$ ipython --no-banner

In [1]: import numpy as np

In [2]: np.set_printoptions(suppress=True, linewidth=120)

In [3]: F = np.loadtxt("sample17.csv", delimiter=",")

In [4]: F
Out[4]: 
array([[1., 2., 3.],
       [1., 8., 5.],
       [5., 8., 5.],
       [1., 2., 3.],
       [5., 8., 5.],
       [4., 5., 4.],
       [1., 2., 3.],
       [2., 5., 4.],
       [0., 5., 4.],
       [3., 8., 5.],
       [1., 2., 3.],
       [3., 2., 3.],
       [0., 5., 4.],
       [4., 5., 4.],
       [4., 5., 4.],
       [0., 5., 4.],
       [3., 2., 3.],
       [4., 5., 4.],
       [2., 5., 4.],
       [0., 2., 3.],
       [5., 8., 5.],
       [0., 2., 3.]])

In [5]: z = F[:, 0] > np.median(F[:, 0])

In [6]: f = F[z].mean(axis=0) - F[~z].mean(axis=0)

In [7]: f.round(1)
Out[7]: array([3.2, 1.8, 0.6])

In [8]: ((F - F.mean(axis=0)) @ f > 0).astype(int)
Out[8]: array([0, 1, 1, 0, 1, 1, 0, 1, 0, 1, 0, 0, 0, 1, 1, 0, 0, 1, 1, 0, 1, 0])

In [9]: x = np.array([2, -3, -2])

In [10]: np.sign((F @ x).round(6))
Out[10]: array([-1., -1., -1., -1., -1., -1., -1., -1., -1., -1., -1., -1., -1., -1., -1., -1., -1., -1., -1., -1., -1., -1.])

In [11]: F @ np.ones(3)
Out[11]: array([ 6., 14., 18.,  6., 18., 13.,  6., 11.,  9., 16.,  6.,  8.,  9., 13., 13.,  9.,  8., 13., 11.,  5., 18.,  5.])

In [12]: (F * x).sum(axis=1)
Out[12]: 
array([-10., -32., -24., -10., -24., -15., -10., -19., -23., -28., -10.,  -6., -23., -15., -15., -23.,  -6., -15.,
       -19., -12., -24., -12.])

In [13]: def softmax(z):
    ...:     e = np.exp(z - z.max(axis=-1, keepdims=True))
    ...:     return e / e.sum(axis=-1, keepdims=True)
    ...: 

In [14]: np.round(softmax(F[6] + 4), 1)
Out[14]: array([0.1, 0.2, 0.7])

In [15]: np.round(softmax(10 * F[6]), 1) + 0
Out[15]: array([0., 0., 1.])

In [16]: np.round(softmax(F[6]), 1)
Out[16]: array([0.1, 0.2, 0.7])

In [17]: scores = F @ F.T / np.sqrt(3)

In [18]: np.round(softmax(scores)[6] @ F, 1)
Out[18]: array([4.7, 8. , 5. ])

In [19]: t = np.radians(36)

In [20]: R = np.eye(3)

In [21]: R[2, 2] = R[1, 1] = np.cos(t)

In [22]: R[2, 1], R[1, 2] = -np.sin(t), np.sin(t)

In [23]: R.round(1)
Out[23]: 
array([[ 1. ,  0. ,  0. ],
       [ 0. ,  0.8,  0.6],
       [ 0. , -0.6,  0.8]])

In [24]: B = F @ R.T

In [25]: np.round(np.linalg.svd(F, compute_uv=False), 1), np.round(np.linalg.svd(B, compute_uv=False), 1)
Out[25]: (array([32.2,  6.6,  3.9]), array([32.2,  6.6,  3.9]))

In [26]: np.allclose(np.linalg.norm(F, axis=1), np.linalg.norm(B, axis=1))
Out[26]: True

In [27]: np.allclose(F @ F.T, B @ B.T)
Out[27]: True

In [28]: B.round(1)
Out[28]: 
array([[ 1. ,  3.4,  1.3],
       [ 1. ,  9.4, -0.7],
       [ 5. ,  9.4, -0.7],
       [ 1. ,  3.4,  1.3],
       [ 5. ,  9.4, -0.7],
       [ 4. ,  6.4,  0.3],
       [ 1. ,  3.4,  1.3],
       [ 2. ,  6.4,  0.3],
       [ 0. ,  6.4,  0.3],
       [ 3. ,  9.4, -0.7],
       [ 1. ,  3.4,  1.3],
       [ 3. ,  3.4,  1.3],
       [ 0. ,  6.4,  0.3],
       [ 4. ,  6.4,  0.3],
       [ 4. ,  6.4,  0.3],
       [ 0. ,  6.4,  0.3],
       [ 3. ,  3.4,  1.3],
       [ 4. ,  6.4,  0.3],
       [ 2. ,  6.4,  0.3],
       [ 0. ,  3.4,  1.3],
       [ 5. ,  9.4, -0.7],
       [ 0. ,  3.4,  1.3]])

In [29]: round(float(np.linalg.det(R)), 1), round(float(np.trace(R)), 1)
Out[29]: (1.0, 2.6)

In [30]: P = B @ np.linalg.solve(B.T @ B, B.T)

In [31]: np.allclose(P @ P, P)
Out[31]: True

In [32]: np.round(P @ B[:, 0], 1) + 0
Out[32]: array([1., 1., 5., 1., 5., 4., 1., 2., 0., 3., 1., 3., 0., 4., 4., 0., 3., 4., 2., 0., 5., 0.])

In [33]: np.linalg.matrix_rank(np.eye(22) - P)
Out[33]: np.int64(19)

In [34]: K = np.load("case17.npy")

In [35]: K
Out[35]: 
array([[ 14,   1,  -2,   6],
       [  1,  16,   2,  -1],
       [ -2,   2,   8,   8],
       [  6,  -1,   8, -16]])

In [36]: O, evecs = np.linalg.qr(K[:, :1])[0], np.linalg.qr(K[:, 1:])[0]

In [37]: s = np.linalg.svd(O.T @ evecs, compute_uv=False)

In [38]: np.round(np.degrees(np.arccos(s.clip(0, 1))), 1)
Out[38]: array([82.2])

In [39]: s.round(1)
Out[39]: array([0.1])

In [40]: (s > 0.9).sum()
Out[40]: np.int64(0)

In [41]: round(float(np.linalg.norm(O @ O.T - evecs @ evecs.T, 2)), 1)
Out[41]: 1.0

In [42]: B = np.linalg.inv(K)

In [43]: (np.abs(B) > 1e-9).astype(int)
Out[43]: 
array([[1, 1, 1, 1],
       [1, 1, 1, 1],
       [1, 1, 1, 1],
       [1, 1, 1, 1]])

In [44]: np.round(np.linalg.inv(B), 1)
Out[44]: 
array([[ 14.,   1.,  -2.,   6.],
       [  1.,  16.,   2.,  -1.],
       [ -2.,   2.,   8.,   8.],
       [  6.,  -1.,   8., -16.]])

In [45]: np.round(np.linalg.det(K) * B, 1)
Out[45]: 
array([[-3048.,    96.,   242., -1028.],
       [   96., -3104.,   380.,   420.],
       [  242.,   380., -4170., -2018.],
       [-1028.,   420., -2018.,  1656.]])

In [46]: round(float(np.linalg.cond(K)), 1)
Out[46]: 2.0

In [47]: np.round(K @ B, 1) + 0
Out[47]: 
array([[1., 0., 0., 0.],
       [0., 1., 0., 0.],
       [0., 0., 1., 0.],
       [0., 0., 0., 1.]])

In [48]: np.round(np.linalg.det(K) * np.linalg.det(B), 1)
Out[48]: np.float64(1.0)

In [49]: B.round(1) + 0
Out[49]: 
array([[0.1, 0. , 0. , 0. ],
       [0. , 0.1, 0. , 0. ],
       [0. , 0. , 0.1, 0. ],
       [0. , 0. , 0. , 0. ]])

In [50]: round(np.linalg.slogdet(K)[0], 1)
Out[50]: np.float64(-1.0)

In [51]: round(np.linalg.eigvalsh(K).min(), 1)
Out[51]: np.float64(-19.7)

In [52]: np.all(np.linalg.eigvalsh(K) > 0)
Out[52]: np.False_

In [53]: vals, evecs = np.linalg.eig(K)

In [54]: np.round(np.sort(np.linalg.eigvals(K @ K)), 1)
Out[54]: array([ 99.4, 223.7, 281.1, 387.8])

In [55]: np.round(K @ evecs[:, 0] - vals[0] * evecs[:, 0], 1) + 0
Out[55]: array([0., 0., 0., 0.])

In [56]: np.round(np.sort(np.linalg.eigvals(K.T)), 1)
Out[56]: array([-19.7,  10. ,  15. ,  16.8])

In [57]: np.round(np.sort(np.linalg.eigvals(np.linalg.inv(K))), 1)
Out[57]: array([-0.1,  0.1,  0.1,  0.1])

In [58]: np.round(np.prod(vals), 1)
Out[58]: np.float64(-49228.0)

In [59]: vals.round(1)
Out[59]: array([-19.7,  16.8,  15. ,  10. ])

In [60]: np.diff(K, axis=0)
Out[60]: 
array([[-13,  15,   4,  -7],
       [ -3, -14,   6,   9],
       [  8,  -3,   0, -24]])

In [61]: round(np.linalg.norm(K), 1)
Out[61]: np.float64(31.5)

In [62]: K.sum(axis=0)
Out[62]: array([19, 18, 16, -3])

In [63]: K - K[0]
Out[63]: 
array([[  0,   0,   0,   0],
       [-13,  15,   4,  -7],
       [-16,   1,  10,   2],
       [ -8,  -2,  10, -22]])

In [64]: np.round(np.linalg.svd(K, compute_uv=False), 1)
Out[64]: array([19.7, 16.8, 15. , 10. ])

In [65]: K.shape
Out[65]: (4, 4)

In [66]: K.sum(axis=1)
Out[66]: array([19, 18, 16, -3])

In [67]: np.linalg.matrix_rank(K)
Out[67]: np.int64(4)

In [68]: np.count_nonzero(K)
Out[68]: np.int64(16)

In [69]: arr = np.load("block5.npy")

In [70]: arr
Out[70]: 
array([[ 3. ,  0. ,  3. ],
       [ 2.8,  0. ,  3.1],
       [ 3.2, -0.1,  2.9],
       [ 3. ,  0. ,  2.9],
       [ 3.1, -0.1,  2.8],
       [ 0. ,  1.2,  0. ],
       [ 0.1,  1. ,  0.1],
       [ 0.2,  1. , -0.2],
       [ 0. ,  0.8, -0.1],
       [-0.1,  1. , -0.1]])

In [71]: cen = arr - arr.mean(axis=0)

In [72]: Uu, s, vt = np.linalg.svd(cen, full_matrices=False)

In [73]: np.abs(vt[0]).argmax()
Out[73]: np.int64(2)

In [74]: round(float((s ** 2).sum() ** 2 / (s ** 4).sum()), 1)
Out[74]: 1.0

In [75]: B = np.c_[arr[:, :2] @ np.array([[-5, -8], [7, 4]]), np.array([2, 3, -1, 2, 0, -1, -3, 0, 1, 3])]

In [76]: B.round(1)
Out[76]: 
array([[-15. , -24. ,   2. ],
       [-14. , -22.4,   3. ],
       [-16.7, -26. ,  -1. ],
       [-15. , -24. ,   2. ],
       [-16.2, -25.2,   0. ],
       [  8.4,   4.8,  -1. ],
       [  6.5,   3.2,  -3. ],
       [  6. ,   2.4,   0. ],
       [  5.6,   3.2,   1. ],
       [  7.5,   4.8,   3. ]])

In [77]: np.round(np.linalg.lstsq(arr, B[:, 0])[0], 1) + 0
Out[77]: array([-5.,  7.,  0.])

In [78]: np.round(np.linalg.norm(B - arr @ np.linalg.lstsq(arr, B)[0], axis=0), 1) + 0
Out[78]: array([0. , 0. , 5.2])
